>>> import numpy as np
>>> import numpy.linalg as la
>>> np.set_printoptions(precision=3, suppress=True, linewidth=140, sign=" ")
>>> def rnd(a):
...     return np.round(a, 3) + 0
... 
>>> F = np.load("arr.npy")
>>> F
array([[ 3.,  1., -2.,  1.,  0.],
       [ 0.,  2.,  0., -1., -2.],
       [ 0.,  2.,  1.,  0.,  1.],
       [ 0., -1., -2.,  0., -1.],
       [ 0.,  2.,  1.,  0., -2.]])
>>> other = F / np.sqrt((F ** 2).mean(axis=1, keepdims=True))
>>> rnd(la.norm(other, axis=1))
array([ 2.236,  2.236,  2.236,  2.236,  2.236])
>>> la.matrix_rank(F - F.mean(axis=1, keepdims=True))
np.int64(4)
>>> data = np.loadtxt("sample9.csv", delimiter=",")
>>> data
array([[-3.502,  3.243, -0.22 ],
       [-1.114,  1.389, -0.475],
       [-2.323,  2.672, -1.184],
       [ 0.693, -3.17 , -1.11 ],
       [-3.799, -2.749, -3.552],
       [-2.959,  1.998,  0.426],
       [-2.981, -2.672, -4.187],
       [-1.701, -1.024, -2.905],
       [-1.852, -1.181, -2.529],
       [-4.939,  2.875, -0.015],
       [-2.268,  2.538,  0.174],
       [-1.181,  1.544, -0.021],
       [-1.534, -1.131, -4.238],
       [-3.085, -2.503, -2.979],
       [-2.573,  1.036, -1.103],
       [-1.759, -0.508, -3.049],
       [-2.37 , -1.078, -4.113],
       [ 0.148, -3.372, -2.344],
       [-1.636,  3.174, -0.146],
       [-1.34 , -2.381, -3.506],
       [-2.631,  3.693, -0.031]])
>>> Xs = (data - data.mean(axis=0)) / data.std(axis=0)
>>> rnd(Xs.std(axis=0))
array([ 1.,  1.,  1.])
>>> beta = la.lstsq(np.delete(Xs, 2, axis=1), Xs[:, 2])[0]
>>> rnd(beta)
array([ 0.262,  0.897])
>>> C2 = np.cov(data, rowvar=False)
>>> rnd(data.std(axis=0))
array([ 1.237,  2.374,  1.613])
>>> rnd(C2)
array([[ 1.608, -1.177, -0.168],
       [-1.177,  5.919,  3.205],
       [-0.168,  3.205,  2.73 ]])
>>> rnd(np.corrcoef(data.T))
array([[ 1.   , -0.382, -0.08 ],
       [-0.382,  1.   ,  0.797],
       [-0.08 ,  0.797,  1.   ]])
>>> rnd(la.eigvalsh(C2)[::-1])
array([ 8.088,  1.665,  0.504])
>>> np.argsort(-data.std(axis=0).round(6), kind="stable")
array([ 1,  2,  0])
>>> np.argwhere(np.triu(np.abs(np.corrcoef(data.T)) > 0.8, 1))
array([], shape=(0, 2), dtype=int64)
>>> rnd(np.corrcoef(data[:, 2], data[:, 0])[0, 1])
np.float64(-0.08)
>>> mat = np.load("block4.npy")
>>> mat
array([[ 0.2,  3.3, -1.6],
       [-0.7, -2.7,  0.9],
       [ 0.5, -2.1,  1.7],
       [-1. , -1.8,  0.2],
       [-0.2, -0.9,  0.1]])
>>> O, R = la.qr(mat)
>>> np.trace(O @ O.T)
np.float64(3.0)
>>> rnd(R)
array([[-1.349, -2.58 ,  0.237],
       [ 0.   ,  4.471, -2.487],
       [ 0.   ,  0.   , -0.262]])
>>> np.allclose(R.T @ R, mat.T @ mat)
True
